$ python3 -q
>>> import numpy as np
>>> np.set_printoptions(precision=2, suppress=True, linewidth=200, floatmode="fixed")
>>> m1 = np.load("x.npy")
>>> m1
array([[2, 1, 5, 2, 3, 1, 3, 3],
       [1, 4, 3, 4, 4, 4, 0, 4],
       [5, 3, 4, 3, 4, 1, 0, 5],
       [2, 4, 3, 2, 2, 1, 1, 5],
       [3, 4, 4, 2, 6, 3, 4, 1],
       [1, 4, 1, 1, 3, 6, 3, 0],
       [3, 0, 0, 1, 4, 3, 0, 3],
       [3, 4, 5, 5, 1, 0, 3, 4]])
>>> ev, evecs = np.linalg.eigh(m1)
>>> np.round(evecs @ np.diag(ev) @ evecs.T, 2) + 0
array([[2.00, 1.00, 5.00, 2.00, 3.00, 1.00, 3.00, 3.00],
       [1.00, 4.00, 3.00, 4.00, 4.00, 4.00, 0.00, 4.00],
       [5.00, 3.00, 4.00, 3.00, 4.00, 1.00, 0.00, 5.00],
       [2.00, 4.00, 3.00, 2.00, 2.00, 1.00, 1.00, 5.00],
       [3.00, 4.00, 4.00, 2.00, 6.00, 3.00, 4.00, 1.00],
       [1.00, 4.00, 1.00, 1.00, 3.00, 6.00, 3.00, 0.00],
       [3.00, 0.00, 0.00, 1.00, 4.00, 3.00, 0.00, 3.00],
       [3.00, 4.00, 5.00, 5.00, 1.00, 0.00, 3.00, 4.00]])
>>> np.linalg.svd(m1, compute_uv=False)
array([22.52,  7.99,  5.79,  4.65,  2.53,  2.12,  2.02,  1.05])
>>> round(float(ev.sum()), 2), np.trace(m1)
(28.0, np.int64(28))
>>> np.round(evecs.T @ evecs, 2) + 0
array([[1.00, 0.00, 0.00, 0.00, 0.00, 0.00, 0.00, 0.00],
       [0.00, 1.00, 0.00, 0.00, 0.00, 0.00, 0.00, 0.00],
       [0.00, 0.00, 1.00, 0.00, 0.00, 0.00, 0.00, 0.00],
       [0.00, 0.00, 0.00, 1.00, 0.00, 0.00, 0.00, 0.00],
       [0.00, 0.00, 0.00, 0.00, 1.00, 0.00, 0.00, 0.00],
       [0.00, 0.00, 0.00, 0.00, 0.00, 1.00, 0.00, 0.00],
       [0.00, 0.00, 0.00, 0.00, 0.00, 0.00, 1.00, 0.00],
       [0.00, 0.00, 0.00, 0.00, 0.00, 0.00, 0.00, 1.00]])
>>> ev
array([-5.79, -2.53, -2.02,  1.05,  2.12,  4.65,  7.99, 22.52])
>>> np.unique(ev.round(6) + 0, return_counts=True)[1]
array([1, 1, 1, 1, 1, 1, 1, 1])
>>> np.linalg.eigvalsh(m1 + -3 * np.eye(8))
array([-8.79, -5.53, -5.02, -1.95, -0.88,  1.65,  4.99, 19.52])
>>> np.linalg.eigvalsh(m1 @ m1)
array([  1.11,   4.06,   4.51,   6.39,  21.64,  33.50,  63.81, 506.98])
>>> vec = np.array([2, 0, 3, 0, 3, 2, 3, 1])
>>> y = m1 @ vec
>>> coef, lr = np.zeros(8), 1 / np.linalg.norm(m1, 2) ** 2
>>> for i in range(40):
...     coef -= lr * m1.T @ (m1 @ coef - y)
...     if i % 10 == 0: print(i, round(np.linalg.norm(m1 @ coef - y), 2))
... 
0 16.92
10 9.43
20 6.14
30 4.28
>>> round(float(np.linalg.cond(m1)), 2)
21.41
>>> cov = m1.T @ m1
>>> np.allclose(cov, cov.T)
True
>>> np.diag(cov)
array([ 62,  90, 101,  64, 107,  73,  44, 101])
>>> np.linalg.eigvalsh(cov)[::-1]
array([506.98,  63.81,  33.50,  21.64,   6.39,   4.51,   4.06,   1.11])
>>> np.linalg.matrix_rank(cov)
np.int64(8)
>>> np.trace(cov), (m1 ** 2).sum()
(np.int64(642), np.int64(642))
>>> mat = np.arange(40).reshape(5, 8) + -2
>>> mat
array([[-2, -1,  0,  1,  2,  3,  4,  5],
       [ 6,  7,  8,  9, 10, 11, 12, 13],
       [14, 15, 16, 17, 18, 19, 20, 21],
       [22, 23, 24, 25, 26, 27, 28, 29],
       [30, 31, 32, 33, 34, 35, 36, 37]])
>>> T = np.stack([mat, 4 * mat, mat[::-1]])
>>> T.sum(axis=0)
array([[ 20,  26,  32,  38,  44,  50,  56,  62],
       [ 52,  58,  64,  70,  76,  82,  88,  94],
       [ 84,  90,  96, 102, 108, 114, 120, 126],
       [116, 122, 128, 134, 140, 146, 152, 158],
       [148, 154, 160, 166, 172, 178, 184, 190]])
>>> np.linalg.matrix_rank(T)
array([2, 2, 2])
>>> W0 = np.loadtxt("block8.csv", delimiter=",")
>>> W0
array([[-1.00,  0.00,  0.00,  0.00,  0.00,  0.00,  0.00,  0.00,  0.00,  0.00,  0.00],
       [-1.00, -3.00,  0.00,  0.00,  0.00,  0.00,  0.00,  0.00,  0.00,  0.00,  0.00],
       [ 1.00,  3.00, -3.00,  0.00,  0.00,  0.00,  0.00,  0.00,  0.00,  0.00,  0.00],
       [-2.00,  3.00, -1.00, -1.00,  0.00,  0.00,  0.00,  0.00,  0.00,  0.00,  0.00],
       [ 1.00,  3.00,  1.00, -1.00,  2.00,  0.00,  0.00,  0.00,  0.00,  0.00,  0.00],
       [ 3.00,  0.00, -3.00,  2.00, -3.00, -2.00,  0.00,  0.00,  0.00,  0.00,  0.00],
       [ 3.00, -1.00,  1.00,  0.00, -1.00, -2.00,  3.00,  0.00,  0.00,  0.00,  0.00],
       [-1.00, -3.00,  2.00,  1.00,  0.00,  2.00, -1.00, -3.00,  0.00,  0.00,  0.00],
       [ 0.00,  3.00, -1.00,  3.00,  0.00,  0.00, -2.00,  0.00, -1.00,  0.00,  0.00],
       [-3.00,  1.00,  0.00,  3.00,  1.00, -3.00, -3.00,  2.00,  1.00,  3.00,  0.00],
       [-3.00,  3.00,  3.00,  3.00, -3.00,  2.00, -1.00,  2.00,  1.00,  1.00, -1.00]])
>>> # triangular, det is the product of the diagonal
>>> B = W0 / np.linalg.norm(W0, axis=1, keepdims=True)
>>> cov = B @ B.T
>>> cov[7]
array([ 0.19,  0.59, -0.68, -0.48, -0.42, -0.35, -0.19,  1.00, -0.23, -0.15,  0.05])
>>> np.argwhere(np.triu(np.abs(cov) > 0.95, 1))
array([], shape=(0, 2), dtype=int64)
>>> (cov - 2 * np.eye(11)).round(6).argmax(axis=1)
array([3, 7, 3, 2, 3, 2, 5, 1, 2, 8, 8])
>>> round(float(np.degrees(np.arccos(np.clip(cov[7, 2], -1, 1)))), 2)
132.97
>>> np.linalg.norm(B, axis=1)
array([1.00, 1.00, 1.00, 1.00, 1.00, 1.00, 1.00, 1.00, 1.00, 1.00, 1.00])
>>> vec = np.array([3, 2, 2, 4, 0, 0, 4, 5, 1, 3, 0])
>>> y = W0 @ vec
>>> coef, lr = np.zeros(11), 1 / np.linalg.norm(W0, 2) ** 2
>>> for i in range(10):
...     coef -= lr * W0.T @ (W0 @ coef - y)
...     if i % 2 == 0: print(i, round(np.linalg.norm(W0 @ coef - y), 2))
... 
0 26.26
2 15.08
4 9.82
6 7.13
8 5.75
>>> coef
array([ 2.31,  2.44,  2.72,  2.22, -1.87, -2.20,  1.95,  3.43,  0.86,  1.29, -0.64])
>>> round(float(np.linalg.cond(W0)), 2)
154.63
>>> B = W0[0, 0] * W0[1:] - np.outer(W0[1:, 0], W0[0])
>>> B
array([[ 0.00,  3.00,  0.00,  0.00,  0.00,  0.00,  0.00,  0.00,  0.00,  0.00,  0.00],
       [ 0.00, -3.00,  3.00, -0.00, -0.00, -0.00, -0.00, -0.00, -0.00, -0.00, -0.00],
       [ 0.00, -3.00,  1.00,  1.00,  0.00,  0.00,  0.00,  0.00,  0.00,  0.00,  0.00],
       [ 0.00, -3.00, -1.00,  1.00, -2.00, -0.00, -0.00, -0.00, -0.00, -0.00, -0.00],
       [ 0.00, -0.00,  3.00, -2.00,  3.00,  2.00, -0.00, -0.00, -0.00, -0.00, -0.00],
       [ 0.00,  1.00, -1.00, -0.00,  1.00,  2.00, -3.00, -0.00, -0.00, -0.00, -0.00],
       [ 0.00,  3.00, -2.00, -1.00,  0.00, -2.00,  1.00,  3.00,  0.00,  0.00,  0.00],
       [ 0.00, -3.00,  1.00, -3.00, -0.00, -0.00,  2.00, -0.00,  1.00, -0.00, -0.00],
       [ 0.00, -1.00,  0.00, -3.00, -1.00,  3.00,  3.00, -2.00, -1.00, -3.00,  0.00],
       [ 0.00, -3.00, -3.00, -3.00,  3.00, -2.00,  1.00, -2.00, -1.00, -1.00,  1.00]])
>>> np.linalg.matrix_rank(B), np.linalg.matrix_rank(W0)
(np.int64(10), np.int64(11))
>>> W0[:, 0] / W0[0, 0]
array([ 1.00,  1.00, -1.00,  2.00, -1.00, -3.00, -3.00,  1.00, -0.00,  3.00,  3.00])
>>> B = W0 / np.sqrt((W0 ** 2).mean(axis=1, keepdims=True))
>>> B[5]
array([ 1.68,  0.00, -1.68,  1.12, -1.68, -1.12,  0.00,  0.00,  0.00,  0.00,  0.00])
>>> np.linalg.matrix_rank(W0 - W0.mean(axis=1, keepdims=True))
np.int64(10)
>>> np.linalg.norm(B, axis=1)
array([3.32, 3.32, 3.32, 3.32, 3.32, 3.32, 3.32, 3.32, 3.32, 3.32, 3.32])
>>> np.linalg.matrix_rank(B) == np.linalg.matrix_rank(W0)
np.True_
>>> F = 3 * np.eye(14) + np.ones((14, 14))
>>> F
array([[4.00, 1.00, 1.00, 1.00, 1.00, 1.00, 1.00, 1.00, 1.00, 1.00, 1.00, 1.00, 1.00, 1.00],
       [1.00, 4.00, 1.00, 1.00, 1.00, 1.00, 1.00, 1.00, 1.00, 1.00, 1.00, 1.00, 1.00, 1.00],
       [1.00, 1.00, 4.00, 1.00, 1.00, 1.00, 1.00, 1.00, 1.00, 1.00, 1.00, 1.00, 1.00, 1.00],
       [1.00, 1.00, 1.00, 4.00, 1.00, 1.00, 1.00, 1.00, 1.00, 1.00, 1.00, 1.00, 1.00, 1.00],
       [1.00, 1.00, 1.00, 1.00, 4.00, 1.00, 1.00, 1.00, 1.00, 1.00, 1.00, 1.00, 1.00, 1.00],
       [1.00, 1.00, 1.00, 1.00, 1.00, 4.00, 1.00, 1.00, 1.00, 1.00, 1.00, 1.00, 1.00, 1.00],
       [1.00, 1.00, 1.00, 1.00, 1.00, 1.00, 4.00, 1.00, 1.00, 1.00, 1.00, 1.00, 1.00, 1.00],
       [1.00, 1.00, 1.00, 1.00, 1.00, 1.00, 1.00, 4.00, 1.00, 1.00, 1.00, 1.00, 1.00, 1.00],
       [1.00, 1.00, 1.00, 1.00, 1.00, 1.00, 1.00, 1.00, 4.00, 1.00, 1.00, 1.00, 1.00, 1.00],
       [1.00, 1.00, 1.00, 1.00, 1.00, 1.00, 1.00, 1.00, 1.00, 4.00, 1.00, 1.00, 1.00, 1.00],
       [1.00, 1.00, 1.00, 1.00, 1.00, 1.00, 1.00, 1.00, 1.00, 1.00, 4.00, 1.00, 1.00, 1.00],
       [1.00, 1.00, 1.00, 1.00, 1.00, 1.00, 1.00, 1.00, 1.00, 1.00, 1.00, 4.00, 1.00, 1.00],
       [1.00, 1.00, 1.00, 1.00, 1.00, 1.00, 1.00, 1.00, 1.00, 1.00, 1.00, 1.00, 4.00, 1.00],
       [1.00, 1.00, 1.00, 1.00, 1.00, 1.00, 1.00, 1.00, 1.00, 1.00, 1.00, 1.00, 1.00, 4.00]])
>>> np.linalg.matrix_rank(W0 - W0[0, 0] * np.eye(11))
np.int64(10)
>>> np.sort(np.linalg.eigvals(W0))
array([-3.00, -3.00, -3.00, -2.00, -1.00, -1.00, -1.00, -1.00,  2.00,  3.00,  3.00])
>>> X = np.loadtxt("layer9.csv", delimiter=",")
>>> X
array([[ -2.00,  -1.00,   0.00,   1.00,   2.00,   3.00,   4.00,   5.00,   6.00,   7.00,   8.00,   9.00,  10.00],
       [ 11.00,  12.00,  13.00,  14.00,  15.00,  16.00,  17.00,  18.00,  19.00,  20.00,  21.00,  22.00,  23.00],
       [ 24.00,  25.00,  26.00,  27.00,  28.00,  29.00,  30.00,  31.00,  32.00,  33.00,  34.00,  35.00,  36.00],
       [ 37.00,  38.00,  39.00,  40.00,  41.00,  42.00,  43.00,  44.00,  45.00,  46.00,  47.00,  48.00,  49.00],
       [ 50.00,  51.00,  52.00,  53.00,  54.00,  55.00,  56.00,  57.00,  58.00,  59.00,  60.00,  61.00,  62.00],
       [ 63.00,  64.00,  65.00,  66.00,  67.00,  68.00,  69.00,  70.00,  71.00,  72.00,  73.00,  74.00,  75.00],
       [ 76.00,  77.00,  78.00,  79.00,  80.00,  81.00,  82.00,  83.00,  84.00,  85.00,  86.00,  87.00,  88.00],
       [ 89.00,  90.00,  91.00,  92.00,  93.00,  94.00,  95.00,  96.00,  97.00,  98.00,  99.00, 100.00, 101.00],
       [102.00, 103.00, 104.00, 105.00, 106.00, 107.00, 108.00, 109.00, 110.00, 111.00, 112.00, 113.00, 114.00],
       [115.00, 116.00, 117.00, 118.00, 119.00, 120.00, 121.00, 122.00, 123.00, 124.00, 125.00, 126.00, 127.00],
       [128.00, 129.00, 130.00, 131.00, 132.00, 133.00, 134.00, 135.00, 136.00, 137.00, 138.00, 139.00, 140.00],
       [141.00, 142.00, 143.00, 144.00, 145.00, 146.00, 147.00, 148.00, 149.00, 150.00, 151.00, 152.00, 153.00],
       [154.00, 155.00, 156.00, 157.00, 158.00, 159.00, 160.00, 161.00, 162.00, 163.00, 164.00, 165.00, 166.00],
       [167.00, 168.00, 169.00, 170.00, 171.00, 172.00, 173.00, 174.00, 175.00, 176.00, 177.00, 178.00, 179.00]])
>>> # null space of dimension 11
>>> B = X / np.sqrt((X ** 2).mean(axis=1, keepdims=True))
>>> np.linalg.matrix_rank(X - X.mean(axis=1, keepdims=True))
np.int64(1)
>>> B = np.array([[4, 5, -2],
...     [9, -9, -7],
...     [1, 4, -4],
...     [1, 5, -3],
...     [-6, -4, 4],
...     [9, -4, 4],
...     [4, 5, 7],
...     [1, -8, 5],
...     [8, 4, -4],
...     [4, 6, -3],
...     [3, 1, -2],
...     [8, 6, 9],
...     [-6, 0, -5]])
>>> np.einsum("ij->j", X)
array([1155.00, 1169.00, 1183.00, 1197.00, 1211.00, 1225.00, 1239.00, 1253.00, 1267.00, 1281.00, 1295.00, 1309.00, 1323.00])
>>> np.linalg.matrix_rank(np.vstack([X, B.T]))
np.int64(5)
>>> np.einsum("ik,kj->ij", X, B)
array([[ 132.00,   92.00,   51.00],
       [ 652.00,  235.00,   38.00],
       [1172.00,  378.00,   25.00],
       [1692.00,  521.00,   12.00],
       [2212.00,  664.00,   -1.00],
       [2732.00,  807.00,  -14.00],
       [3252.00,  950.00,  -27.00],
       [3772.00, 1093.00,  -40.00],
       [4292.00, 1236.00,  -53.00],
       [4812.00, 1379.00,  -66.00],
       [5332.00, 1522.00,  -79.00],
       [5852.00, 1665.00,  -92.00],
       [6372.00, 1808.00, -105.00],
       [6892.00, 1951.00, -118.00]])
>>> th = np.radians(120)
>>> r_ = np.eye(13)
>>> r_[4, 4] = r_[9, 9] = np.cos(th)
>>> r_[4, 9], r_[9, 4] = -np.sin(th), np.sin(th)
>>> B = X @ r_.T
>>> np.round(np.linalg.svd(X, compute_uv=False), 2) + 0, np.round(np.linalg.svd(B, compute_uv=False), 2) + 0
(array([1388.23,   25.71,    0.00,    0.00,    0.00,    0.00,    0.00,    0.00,    0.00,    0.00,    0.00,    0.00,    0.00]), array([1388.23,   25.71,    0.00,    0.00,    0.00,    0.00,    0.00,    0.00,    0.00,    0.00,    0.00,    0.00,    0.00]))
>>> np.allclose(X[:-1].T @ np.linalg.lstsq(X[:-1].T, X[-1])[0], X[-1])
True
>>> U, sv, Vh = np.linalg.svd(X)
>>> evecs = Vh[:(sv > 1e-8).sum()]
>>> rng = np.random.default_rng(798564)
>>> vec = X[0] + -1 * X[2] + rng.integers(2) * np.eye(13)[3]
>>> vec
array([-26.00, -26.00, -26.00, -25.00, -26.00, -26.00, -26.00, -26.00, -26.00, -26.00, -26.00, -26.00, -26.00])
>>> np.diag(evecs.T @ evecs)
array([0.27, 0.21, 0.16, 0.13, 0.10, 0.08, 0.08, 0.08, 0.10, 0.13, 0.16, 0.21, 0.27])
>>> C = np.array([[2, 1, -3, 0], [3, 0, 2, 3], [3, 0, -1, 2], [0, -1, 1, 3]])
>>> J = (rng.random((29, 4)) < 0.25) @ C
>>> J
array([[ 0,  0,  0,  0],
       [ 2,  1, -3,  0],
       [ 0,  0,  0,  0],
       [ 0,  0,  0,  0],
       [ 3,  0,  2,  3],
       [ 3, -1,  3,  6],
       [ 2,  1, -3,  0],
       [ 6, -1,  2,  8],
       [ 3,  0,  2,  3],
       [ 6,  0,  1,  5],
       [ 2,  0, -2,  3],
       [ 5,  1, -4,  2],
       [ 0,  0,  0,  0],
       [ 5,  1, -4,  2],
       [ 0,  0,  0,  0],
       [ 0,  0,  0,  0],
       [ 0,  0,  0,  0],
       [ 2,  0, -2,  3],
       [ 0, -1,  1,  3],
       [ 0, -1,  1,  3],
       [ 0,  0,  0,  0],
       [ 3,  0, -1,  2],
       [ 3,  0, -1,  2],
       [ 0, -1,  1,  3],
       [ 0,  0,  0,  0],
       [ 3, -1,  3,  6],
       [ 0,  0,  0,  0],
       [ 3,  0,  2,  3],
       [ 0,  0,  0,  0]])
>>> # row 2 repeats row 0
>>> Q, evecs = np.linalg.qr(J[:, :2])[0], np.linalg.qr(J[:, 2:])[0]
>>> sv = np.linalg.svd(Q.T @ evecs, compute_uv=False)
>>> np.degrees(np.arccos(sv.clip(0, 1)))
array([ 8.75, 40.95])
>>> (sv > 0.9).sum()
np.int64(1)
>>> round(float(np.linalg.norm(Q @ Q.T - evecs @ evecs.T, 2)), 2)
0.66
